$ ipython --no-banner

In [1]: import numpy as np

In [2]: np.set_printoptions(precision=2, suppress=True, linewidth=100, floatmode="fixed")

In [3]: feats = np.load("block17.npy")

In [4]: print(feats)
[[ 0.47 -0.22  0.38  0.08 -0.20 -0.09]
 [-0.22  0.48  0.10 -0.09  0.33 -0.27]
 [ 0.38  0.10  0.54  0.14  0.07 -0.26]
 [ 0.08 -0.09  0.14  0.70  0.30  0.29]
 [-0.20  0.33  0.07  0.30  0.44 -0.02]
 [-0.09 -0.27 -0.26  0.29 -0.02  0.38]]

In [5]: x0 = np.array([5, 5, 0, 7, 6, 5])

In [6]: print(round((x0 - feats @ x0) @ (feats @ x0), 2))
0.0

In [7]: print(feats @ x0)
[0.17 1.27 2.49 8.11 5.31 2.00]

In [8]: print(np.linalg.eigvalsh(2 * feats - np.eye(6)))
[-1.00 -1.00 -1.00  1.00  1.00  1.00]

In [9]: print(feats @ feats @ x0)
[0.17 1.27 2.49 8.11 5.31 2.00]

In [10]: left, sigma, VT = np.linalg.svd(feats)

In [11]: vecs = VT[:(sigma > 1e-8).sum()]

In [12]: rng = np.random.default_rng(4714)

In [13]: x0 = feats[1] + -3 * feats[4] + rng.integers(2) * np.eye(6)[2]

In [14]: print(x0)
[ 0.38 -0.51 -0.11 -1.00 -0.98 -0.23]

In [15]: print(np.linalg.matrix_rank(np.vstack([feats, x0])))
3

In [16]: print(np.allclose(vecs.T @ vecs @ x0, x0))
True

In [17]: print(vecs.T @ vecs)
[[ 0.47 -0.22  0.38  0.08 -0.20 -0.09]
 [-0.22  0.48  0.10 -0.09  0.33 -0.27]
 [ 0.38  0.10  0.54  0.14  0.07 -0.26]
 [ 0.08 -0.09  0.14  0.70  0.30  0.29]
 [-0.20  0.33  0.07  0.30  0.44 -0.02]
 [-0.09 -0.27 -0.26  0.29 -0.02  0.38]]

In [18]: left, sigma, VT = np.linalg.svd(feats)

In [19]: print(np.argmax(sigma[:-1] / (sigma[1:] + 1e-6)) + 1)
3

In [20]: A2 = left[:, :3] @ np.diag(sigma[:3]) @ VT[:3]

In [21]: print(np.linalg.matrix_rank(A2))
3

In [22]: print(np.linalg.matrix_rank(feats, rtol=0.05))
3

In [23]: A2 = np.array([[0, 1, 0, 1], [1, 0, 1, 2], [2, 0, 0, 0], [1, 1, 1, 0]])

In [24]: A2[-1] = A2[0]

In [25]: A = A2 + 0.05 * np.eye(4)

In [26]: print(A)
[[0.05 1.00 0.00 1.00]
 [1.00 0.05 1.00 2.00]
 [2.00 0.00 0.05 0.00]
 [0.00 1.00 0.00 1.05]]

In [27]: labels = rng.permutation(4)

In [28]: A2 = A[:, labels] * rng.choice([-1, 1], 4)

In [29]: print(A2)
[[ 1.00 -1.00 -0.00  0.05]
 [ 0.05 -2.00 -1.00  1.00]
 [ 0.00 -0.00 -0.05  2.00]
 [ 1.00 -1.05 -0.00  0.00]]

In [30]: left, _, VT = np.linalg.svd(A.T @ A2)

In [31]: print(labels)
[1 3 2 0]

In [32]: print(np.round(np.linalg.lstsq(A, A2)[0], 2) + 0)
[[ 0.00  0.00  0.00  1.00]
 [ 1.00  0.00  0.00  0.00]
 [ 0.00  0.00 -1.00  0.00]
 [ 0.00 -1.00  0.00  0.00]]

In [33]: W1 = np.array([[0, -1, -3, 1, -2, 2],
    ...:     [2, -3, 0, 2, 0, -1],
    ...:     [1, 3, 0, -3, -2, 2],
    ...:     [0, 3, -3, -2, 1, -2]])

In [34]: b = np.array([-6, 3, 2, -9, 2, 9])

In [35]: hid = np.maximum(A @ W1 + b, 0)

In [36]: print(hid)
[[ 0.00  2.95  0.00  0.00  2.90  6.10]
 [ 0.00 10.85  0.00  0.00  0.00  8.95]
 [ 0.00  1.15  0.00  0.00  0.00 13.10]
 [ 0.00  3.15  0.00  0.00  3.05  5.90]]

In [37]: print((hid > 0).mean(axis=0))
[0.00 1.00 0.00 0.00 0.50 1.00]

In [38]: basis = np.array([[1, 5, -5],
    ...:     [-5, 3, 3],
    ...:     [4, 2, 3],
    ...:     [-5, 3, 1],
    ...:     [2, 3, -1],
    ...:     [-1, 4, 2]])

In [39]: print(W1 @ basis)
[[-18  -4  -5]
 [  8   3 -19]
 [ -5   7   7]
 [-13  -8  -7]]

In [40]: print((hid @ basis).round(6).argmax(axis=1))
[1 1 1 1]

In [41]: print(hid @ basis)
[[-15.05  41.95  18.15]
 [-63.20  68.35  50.45]
 [-18.85  55.85  29.65]
 [-15.55  42.20  18.20]]

In [42]: A2 = np.linalg.inv(A)

In [43]: print(A2)
[[ -1.05  -0.03   0.54   1.05]
 [ 22.10   0.03  -0.57 -21.11]
 [ 42.05   1.08  -1.59 -42.10]
 [-21.05  -0.03   0.54  21.05]]

In [44]: print(np.allclose(A2, A.T))
False

In [45]: print(np.round(np.linalg.cond(A), 2))
217.63

In [46]: print(np.round(A @ A2, 2) + 0)
[[1.00 0.00 0.00 0.00]
 [0.00 1.00 0.00 0.00]
 [0.00 0.00 1.00 0.00]
 [0.00 0.00 0.00 1.00]]

In [47]: print(np.round(np.linalg.slogdet(A)[0], 2))
1.0

In [48]: print((np.abs(A2) > 1e-9).astype(int))
[[1 1 1 1]
 [1 1 1 1]
 [1 1 1 1]
 [1 1 1 1]]

In [49]: print(np.round(np.linalg.det(A) * np.linalg.det(A2), 2))
1.0

In [50]: A2 = np.array([[-2, 0], [0, -1], [0, 0]])

In [51]: J = np.kron(np.eye(3, dtype=int), A2)

In [52]: print(J)
[[-2  0  0  0  0  0]
 [ 0 -1  0  0  0  0]
 [ 0  0  0  0  0  0]
 [ 0  0 -2  0  0  0]
 [ 0  0  0 -1  0  0]
 [ 0  0  0  0  0  0]
 [ 0  0  0  0 -2  0]
 [ 0  0  0  0  0 -1]
 [ 0  0  0  0  0  0]]

In [53]: x0 = np.array([-2, -3, 1, -3, 0, 1])

In [54]: rhs = J @ x0

In [55]: print(rhs)
[ 4  3  0 -2  3  0  0 -1  0]

In [56]: print(np.linalg.pinv(J) @ J)
[[1.00 0.00 0.00 0.00 0.00 0.00]
 [0.00 1.00 0.00 0.00 0.00 0.00]
 [0.00 0.00 1.00 0.00 0.00 0.00]
 [0.00 0.00 0.00 1.00 0.00 0.00]
 [0.00 0.00 0.00 0.00 1.00 0.00]
 [0.00 0.00 0.00 0.00 0.00 1.00]]

In [57]: try:
    ...:     np.linalg.solve(J, rhs)
    ...: except np.linalg.LinAlgError as e:
    ...:     print("failed:", e)
    ...: 
failed: Last 2 dimensions of the array must be square

In [58]: rhs = rhs + 0.3 * rng.normal(size=9)

In [59]: print(rhs)
[ 3.61  3.56 -0.10 -2.15  2.58 -0.56  0.25 -1.15  0.05]

In [60]: b, *_ = np.linalg.lstsq(J, rhs)

In [61]: print(b.round())
[-2.00 -4.00  1.00 -3.00 -0.00  1.00]

In [62]: print([round(float(np.linalg.norm(np.linalg.solve(J.T @ J + lam * np.eye(6), J.T @ rhs))), 2) for lam in (0, 1, 10, 100)])
[5.01, 2.83, 0.73, 0.09]

In [63]: th = np.radians(72)

In [64]: R = np.eye(6)

In [65]: R[4, 4] = R[3, 3] = np.cos(th)

In [66]: R[4, 3], R[3, 4] = -np.sin(th), np.sin(th)

In [67]: print(R)
[[ 1.00  0.00  0.00  0.00  0.00  0.00]
 [ 0.00  1.00  0.00  0.00  0.00  0.00]
 [ 0.00  0.00  1.00  0.00  0.00  0.00]
 [ 0.00  0.00  0.00  0.31  0.95  0.00]
 [ 0.00  0.00  0.00 -0.95  0.31  0.00]
 [ 0.00  0.00  0.00  0.00  0.00  1.00]]

In [68]: A2 = feats @ R.T

In [69]: print(np.allclose(feats @ feats.T, A2 @ A2.T))
True

In [70]: print(round(np.linalg.det(R), 2), round(np.trace(R), 2))
1.0 4.62

In [71]: print(np.round(np.linalg.svd(feats, compute_uv=False), 2) + 0, np.round(np.linalg.svd(A2, compute_uv=False), 2) + 0)
[1.00 1.00 1.00 0.00 0.00 0.00] [1.00 1.00 1.00 0.00 0.00 0.00]

In [72]: print(np.linalg.matrix_rank(J))
6

In [73]: print(J.mean(axis=0))
[-0.22 -0.11 -0.22 -0.11 -0.22 -0.11]

In [74]: print(np.unravel_index(np.abs(J).argmax(), J.shape))
(np.int64(0), np.int64(0))

In [75]: print(np.diff(J, axis=0))
[[ 2 -1  0  0  0  0]
 [ 0  1  0  0  0  0]
 [ 0  0 -2  0  0  0]
 [ 0  0  2 -1  0  0]
 [ 0  0  0  1  0  0]
 [ 0  0  0  0 -2  0]
 [ 0  0  0  0  2 -1]
 [ 0  0  0  0  0  1]]

In [76]: print(np.abs(J).max())
2

In [77]: np.linalg.rank(J)
---------------------------------------------------------------------------
AttributeError                            Traceback (most recent call last)
Cell In[77], line 1
----> 1 np.linalg.rank(J)

AttributeError: module 'numpy.linalg' has no attribute 'rank'

In [78]: print(J.shape)
(9, 6)

In [79]: print(J.sum(axis=0))
[-2 -1 -2 -1 -2 -1]

In [80]: print(J.sum(axis=1))
[-2 -1  0 -2 -1  0 -2 -1  0]

In [81]: print(np.linalg.svd(J, compute_uv=False))
[2.00 2.00 2.00 1.00 1.00 1.00]

In [82]: print(round(np.linalg.norm(J), 2))
3.87

In [83]: print(J[:, 3] @ J[:, 5])
0

In [84]: print(np.linalg.norm(J, axis=0))
[2.00 1.00 2.00 1.00 2.00 1.00]

In [85]: print(np.linalg.pinv(J))
[[-0.50  0.00  0.00  0.00  0.00  0.00  0.00  0.00  0.00]
 [ 0.00 -1.00  0.00  0.00  0.00  0.00  0.00  0.00  0.00]
 [ 0.00  0.00  0.00 -0.50  0.00  0.00  0.00  0.00  0.00]
 [ 0.00  0.00  0.00  0.00 -1.00  0.00  0.00  0.00  0.00]
 [ 0.00  0.00  0.00  0.00  0.00  0.00 -0.50  0.00  0.00]
 [ 0.00  0.00  0.00  0.00  0.00  0.00  0.00 -1.00  0.00]]

In [86]: labels = rng.permutation(4)

In [87]: print(labels)
[1 3 2 0]

In [88]: A2 = A[labels][:, labels]

In [89]: print(A2)
[[0.05 2.00 1.00 1.00]
 [1.00 1.05 0.00 0.00]
 [0.00 0.00 0.05 2.00]
 [1.00 1.00 0.00 0.05]]

In [90]: print(round(np.trace(A2), 2))
1.2

In [91]: labels = rng.integers(0, 2, 8)

In [92]: W0 = np.triu((labels[:, None] == labels) & (rng.random((8, 8)) < 0.8), 1).astype(int)

In [93]: W0 += W0.T

In [94]: print(W0)
[[0 0 1 1 1 1 0 1]
 [0 0 0 0 0 0 0 0]
 [1 0 0 1 0 1 1 0]
 [1 0 1 0 1 1 1 0]
 [1 0 0 1 0 1 1 0]
 [1 0 1 1 1 0 1 0]
 [0 0 1 1 1 1 0 1]
 [1 0 0 0 0 0 1 0]]

In [95]: # columns 2 and 4 are equal

In [96]: print(np.round(np.linalg.det(W0), 2))
0.0

In [97]: x0 = np.array([1, 1, 1, 1, -3, -2, -2, 1])

In [98]: h1 = np.maximum(W0 @ x0, 0)

In [99]: print(W0.T @ h1)
[0 0 0 0 0 0 0 0]

In [100]: print(np.maximum(W0 @ (3 * x0), 0))
[0 0 0 0 0 0 0 0]

In [101]: print(h1)
[0 0 0 0 0 0 0 0]

In [102]: print(np.tanh(W0 @ x0))
[-0.96  0.00 -0.96 -1.00 -0.96 -0.96 -0.96 -0.76]

In [103]: print(W0.sum(axis=0))
[5 0 4 5 4 5 5 2]

In [104]: print(np.trace(W0 @ W0 @ W0) // 6)
12

In [105]: print(W0 @ W0)
[[5 0 2 3 2 3 5 0]
 [0 0 0 0 0 0 0 0]
 [2 0 4 3 4 3 2 2]
 [3 0 3 5 3 4 3 2]
 [2 0 4 3 4 3 2 2]
 [3 0 3 4 3 5 3 2]
 [5 0 2 3 2 3 5 0]
 [0 0 2 2 2 2 0 2]]

In [106]: low = np.diag(W0.sum(axis=1)) - W0

In [107]: print((np.linalg.eigvalsh(low) < 1e-8).sum())
2

In [108]: print(np.round(np.linalg.eigvalsh(low), 2) + 0)
[0.00 0.00 2.00 4.00 5.00 6.00 6.00 7.00]

In [109]: print(np.linalg.matrix_rank(low))
6

In [110]: labels = rng.permutation(8)

In [111]: print(labels)
[1 6 5 4 3 7 2 0]

In [112]: A2 = W0[labels][:, labels]

In [113]: print(np.trace(A2))
0

In [114]: print(A2)
[[0 0 0 0 0 0 0 0]
 [0 0 1 1 1 1 1 0]
 [0 1 0 1 1 0 1 1]
 [0 1 1 0 1 0 0 1]
 [0 1 1 1 0 0 1 1]
 [0 1 0 0 0 0 0 1]
 [0 1 1 0 1 0 0 1]
 [0 0 1 1 1 1 1 0]]

In [115]: arr = np.loadtxt("mat.csv", delimiter=",")

In [116]: print(arr)
[[-1.00 -1.00  2.00  0.00]
 [-2.00  0.00  2.00  0.00]
 [-2.00 -1.00  3.00  0.00]
 [ 2.00  1.00 -2.00  1.00]]

In [117]: # rows and columns are dependent

In [118]: A2 = arr / np.linalg.norm(arr, axis=1, keepdims=True)

In [119]: C2 = A2 @ A2.T

In [120]: print((C2 - 2 * np.eye(4)).round(6).argmax(axis=1))
[2 2 0 1]

In [121]: print(np.argwhere(np.triu(np.abs(C2) > 0.95, 1)))
[[0 2]]

In [122]: print(np.linalg.cond(arr) > 100)
True

In [123]: print(round(float(np.linalg.norm(arr, 2) / np.linalg.norm(arr)), 2))
0.97

In [124]: print([round(float(x), 2) for x in np.linalg.svd(arr, compute_uv=False)[:3]])
[6.0, 1.0, 1.0]

In [125]: left, sigma, VT = np.linalg.svd(arr)

In [126]: print(np.argmax(sigma[:-1] / (sigma[1:] + 1e-6)) + 1)
3

In [127]: A2 = left[:, :3] @ np.diag(sigma[:3]) @ VT[:3]

In [128]: print(round(float(np.abs(arr - A2).max()), 2))
0.0

In [129]: print(A2.round(2) + 0)
[[-1.00 -1.00  2.00  0.00]
 [-2.00  0.00  2.00  0.00]
 [-2.00 -1.00  3.00  0.00]
 [ 2.00  1.00 -2.00  1.00]]

In [130]: print(round(float(np.linalg.norm(arr - A2, 2)), 2), np.round(sigma[3], 2))
0.0 0.0

In [131]: def softmax(z):
     ...:     e = np.exp(z - z.max(axis=-1, keepdims=True))
     ...:     return e / e.sum(axis=-1, keepdims=True)
     ...: 

In [132]: print(softmax(arr[0] + 4))
[0.04 0.04 0.81 0.11]

In [133]: print(softmax(arr).sum(axis=1))
[1.00 1.00 1.00 1.00]

In [134]: att = arr @ arr.T / np.sqrt(4)

In [135]: print(np.round(softmax(att)[0] @ arr, 2) + 0)
[-1.84 -0.85  2.69  0.00]

In [136]: print(softmax(att).round(6).argmax(axis=1))
[2 2 2 3]
